$ python3 -q
>>> import numpy as np
>>> np.set_printoptions(precision=2, suppress=True, linewidth=120)
>>> out = np.array([[-0.3], [2.0], [-0.9]])
>>> Z = np.array([[-0.7, -0.9, -0.5, 0.5, -1.3, -0.3]])
>>> arr = out @ Z
>>> arr
array([[ 0.21,  0.27,  0.15, -0.15,  0.39,  0.09],
       [-1.4 , -1.8 , -1.  ,  1.  , -2.6 , -0.6 ],
       [ 0.63,  0.81,  0.45, -0.45,  1.17,  0.27]])
>>> # rows and columns are dependent
>>> Uu, sv, VT = np.linalg.svd(arr)
>>> sv.round(2) + 0
array([4.19, 0.  , 0.  ])
>>> np.argmax(sv[:-1] / (sv[1:] + 1e-6)) + 1
np.int64(1)
>>> out = Uu[:, :1] @ np.diag(sv[:1]) @ VT[:1]
>>> round(float(np.abs(arr - out).max()), 2)
0.0
>>> round(np.linalg.norm(arr - out, 2), 2), np.round(sv[1], 2)
(np.float64(0.0), np.float64(0.0))
>>> np.linalg.matrix_rank(out)
np.int64(1)
>>> out = arr / np.sqrt((arr ** 2).mean(axis=1, keepdims=True))
>>> out[1]
array([-0.91, -1.17, -0.65,  0.65, -1.68, -0.39])
>>> Uu, sv, VT = np.linalg.svd(arr)
>>> evecs = VT[:(sv > 1e-8).sum()]
>>> rng = np.random.default_rng(379529)
>>> x = arr[1] + 2 * arr[2] + rng.integers(2) * np.eye(6)[5]
>>> x
array([-0.14, -0.18, -0.1 ,  0.1 , -0.26,  0.94])
>>> evecs.T @ evecs
array([[ 0.14,  0.18,  0.1 , -0.1 ,  0.25,  0.06],
       [ 0.18,  0.23,  0.13, -0.13,  0.33,  0.08],
       [ 0.1 ,  0.13,  0.07, -0.07,  0.18,  0.04],
       [-0.1 , -0.13, -0.07,  0.07, -0.18, -0.04],
       [ 0.25,  0.33,  0.18, -0.18,  0.47,  0.11],
       [ 0.06,  0.08,  0.04, -0.04,  0.11,  0.03]])
>>> np.allclose(evecs.T @ evecs @ x, x)
False
>>> Uu, sv, VT = np.linalg.svd(arr, full_matrices=False)
>>> np.allclose(Uu * sv @ VT, arr)
True
>>> np.round(Uu.T @ Uu, 2) + 0
array([[1., 0., 0.],
       [0., 1., 0.],
       [0., 0., 1.]])
>>> np.round(VT @ VT.T, 2) + 0
array([[1., 0., 0.],
       [0., 1., 0.],
       [0., 0., 1.]])
>>> np.abs(Uu[:, 0]).round(6).argmax()
np.int64(1)
>>> sv.round(2) + 0
array([4.19, 0.  , 0.  ])
>>> np.cumsum(sv ** 2) / np.sum(sv ** 2)
array([1., 1., 1.])
>>> (sv > 1e-8).sum()
np.int64(1)
>>> np.round(sv / sv[0], 2) + 0
array([1., 0., 0.])
>>> M = np.array([[0.9, -0.4, -1.5, -0.1, -0.4, 1.8, 1.1, 0.4, -0.5],
...     [-0.2, -0.3, 1.6, 0.9, -0.7, 0.1, 0.3, -0.6, 0.9],
...     [-1.1, 0.1, 0.3, -0.4, 0.9, 0.8, 0.3, -0.3, 0.0],
...     [0.08, -0.47, 0.99, -1.54, 0.83, 0.77, -2.32, 0.17, 1.11],
...     [0.0, -0.4, 1.0, -1.5, 0.8, 0.7, -2.3, 0.2, 1.2]])
>>> M
array([[ 0.9 , -0.4 , -1.5 , -0.1 , -0.4 ,  1.8 ,  1.1 ,  0.4 , -0.5 ],
       [-0.2 , -0.3 ,  1.6 ,  0.9 , -0.7 ,  0.1 ,  0.3 , -0.6 ,  0.9 ],
       [-1.1 ,  0.1 ,  0.3 , -0.4 ,  0.9 ,  0.8 ,  0.3 , -0.3 ,  0.  ],
       [ 0.08, -0.47,  0.99, -1.54,  0.83,  0.77, -2.32,  0.17,  1.11],
       [ 0.  , -0.4 ,  1.  , -1.5 ,  0.8 ,  0.7 , -2.3 ,  0.2 ,  1.2 ]])
>>> t = np.radians(15)
>>> r_ = np.eye(9)
>>> r_[3, 3] = r_[5, 5] = np.cos(t)
>>> r_[3, 5], r_[5, 3] = -np.sin(t), np.sin(t)
>>> r_
array([[ 1.  ,  0.  ,  0.  ,  0.  ,  0.  ,  0.  ,  0.  ,  0.  ,  0.  ],
       [ 0.  ,  1.  ,  0.  ,  0.  ,  0.  ,  0.  ,  0.  ,  0.  ,  0.  ],
       [ 0.  ,  0.  ,  1.  ,  0.  ,  0.  ,  0.  ,  0.  ,  0.  ,  0.  ],
       [ 0.  ,  0.  ,  0.  ,  0.97,  0.  , -0.26,  0.  ,  0.  ,  0.  ],
       [ 0.  ,  0.  ,  0.  ,  0.  ,  1.  ,  0.  ,  0.  ,  0.  ,  0.  ],
       [ 0.  ,  0.  ,  0.  ,  0.26,  0.  ,  0.97,  0.  ,  0.  ,  0.  ],
       [ 0.  ,  0.  ,  0.  ,  0.  ,  0.  ,  0.  ,  1.  ,  0.  ,  0.  ],
       [ 0.  ,  0.  ,  0.  ,  0.  ,  0.  ,  0.  ,  0.  ,  1.  ,  0.  ],
       [ 0.  ,  0.  ,  0.  ,  0.  ,  0.  ,  0.  ,  0.  ,  0.  ,  1.  ]])
>>> out = M @ r_.T
>>> np.allclose(M @ M.T, out @ out.T)
True
>>> out
array([[ 0.9 , -0.4 , -1.5 , -0.56, -0.4 ,  1.71,  1.1 ,  0.4 , -0.5 ],
       [-0.2 , -0.3 ,  1.6 ,  0.84, -0.7 ,  0.33,  0.3 , -0.6 ,  0.9 ],
       [-1.1 ,  0.1 ,  0.3 , -0.59,  0.9 ,  0.67,  0.3 , -0.3 ,  0.  ],
       [ 0.08, -0.47,  0.99, -1.69,  0.83,  0.35, -2.32,  0.17,  1.11],
       [ 0.  , -0.4 ,  1.  , -1.63,  0.8 ,  0.29, -2.3 ,  0.2 ,  1.2 ]])
>>> np.abs(out - M).max(axis=0)
array([0.  , 0.  , 0.  , 0.46, 0.  , 0.42, 0.  , 0.  , 0.  ])
>>> np.argsort(-np.linalg.norm(out, axis=0).round(6), kind="stable")[:3]
array([6, 3, 2])
>>> np.round(np.linalg.norm(out, 2) / np.linalg.norm(out), 2)
np.float64(0.78)
>>> cov = M.T @ M
>>> np.linalg.matrix_rank(cov)
np.int64(5)
>>> np.round(np.linalg.eigvalsh(cov)[::-1], 2) + 0
array([24.29,  8.61,  3.67,  2.86,  0.01,  0.  ,  0.  ,  0.  ,  0.  ])
>>> np.diag(cov)
array([ 2.07,  0.64,  6.88,  5.6 ,  2.79,  4.97, 12.06,  0.68,  3.73])
>>> out = M / np.sqrt((M ** 2).mean(axis=1, keepdims=True))
>>> np.linalg.matrix_rank(M - M.mean(axis=1, keepdims=True))
np.int64(5)
>>> out[2]
array([-1.87,  0.17,  0.51, -0.68,  1.53,  1.36,  0.51, -0.51,  0.  ])
>>> K = np.load("sample13.npy")
>>> K
array([[-19.24,   7.43,   2.1 ,  -5.62],
       [-28.26,   3.01,   2.39,   9.64],
       [ -1.  , -15.91,  -1.  ,  -6.71],
       [ 38.25,   5.24,  -0.97,   3.37],
       [ 22.81,  12.25,  -2.15,  -5.76],
       [ 46.33,  -3.03,   5.88,  -4.72],
       [-20.48,   6.91,   1.16,  -0.74],
       [-46.49,   6.88,  -0.71,   5.7 ],
       [-14.58,  -4.56,   1.07,   4.69],
       [ 38.24,   8.25,  -2.55,   6.09],
       [ 15.4 ,  -9.16,  -2.59,   7.25],
       [ 12.17,   9.63,   3.04,  -0.45],
       [ 14.77,  -5.45,   4.07,   0.76],
       [-16.33,   5.38,   1.02,   1.58],
       [-12.4 ,   4.47,   1.83,  -1.54],
       [ 30.26,  22.22,   0.6 ,  -2.78],
       [ 15.77,  18.71,  -3.85,   3.22],
       [ -9.68,  -2.  ,  -4.37, -12.  ],
       [  5.55,   0.61,  -0.83,   8.69],
       [ 13.94,  12.31,   2.57,  -3.11],
       [ 29.87,   7.56,  -4.62,   1.59],
       [-21.72,   3.11,   0.29,   4.88],
       [-35.88,   0.49,   3.32,   1.46],
       [  6.92, -25.02,   1.08,  -1.52],
       [ 17.32, -11.5 ,  -2.32,   1.01],
       [-32.11,   6.9 ,   5.03,   0.18],
       [ 33.15, -21.51,   0.28,  -3.49],
       [ 18.17, -15.08,   1.15,  -0.97],
       [  7.24,  13.02,  -2.22,  -2.02],
       [ -2.16,  -4.95,  -3.36,   7.86],
       [ 40.77,   0.47,   2.96,  -5.34],
       [  8.8 , -24.36,   4.02,  -4.  ],
       [-18.36,  -2.66,   0.99,  -2.76],
       [-36.28, -11.99,   0.17,   4.27],
       [ 10.18,  18.16,   4.11,  -1.7 ],
       [-21.58,   1.44,   3.  ,   8.79],
       [-10.08,   3.59,   2.15,  -1.88],
       [  9.13,  -3.4 ,   1.7 ,  10.19],
       [ 22.62,  -8.72,  -1.26,   0.71]])
>>> Z = K[[18, 26]].astype(float)
>>> for _ in range(3):
...     idx = np.linalg.norm(K[:, None] - Z, axis=-1).argmin(axis=1)
...     Z = np.array([K[idx == j].mean(axis=0) for j in range(2)])
... 
>>> idx
array([0, 0, 0, 1, 1, 1, 0, 0, 0, 1, 1, 1, 1, 0, 0, 1, 1, 0, 0, 1, 1, 0, 0, 1, 1, 0, 1, 1, 0, 0, 1, 1, 0, 0, 0, 0, 0,
       1, 1])
>>> np.bincount(idx)
array([20, 19])
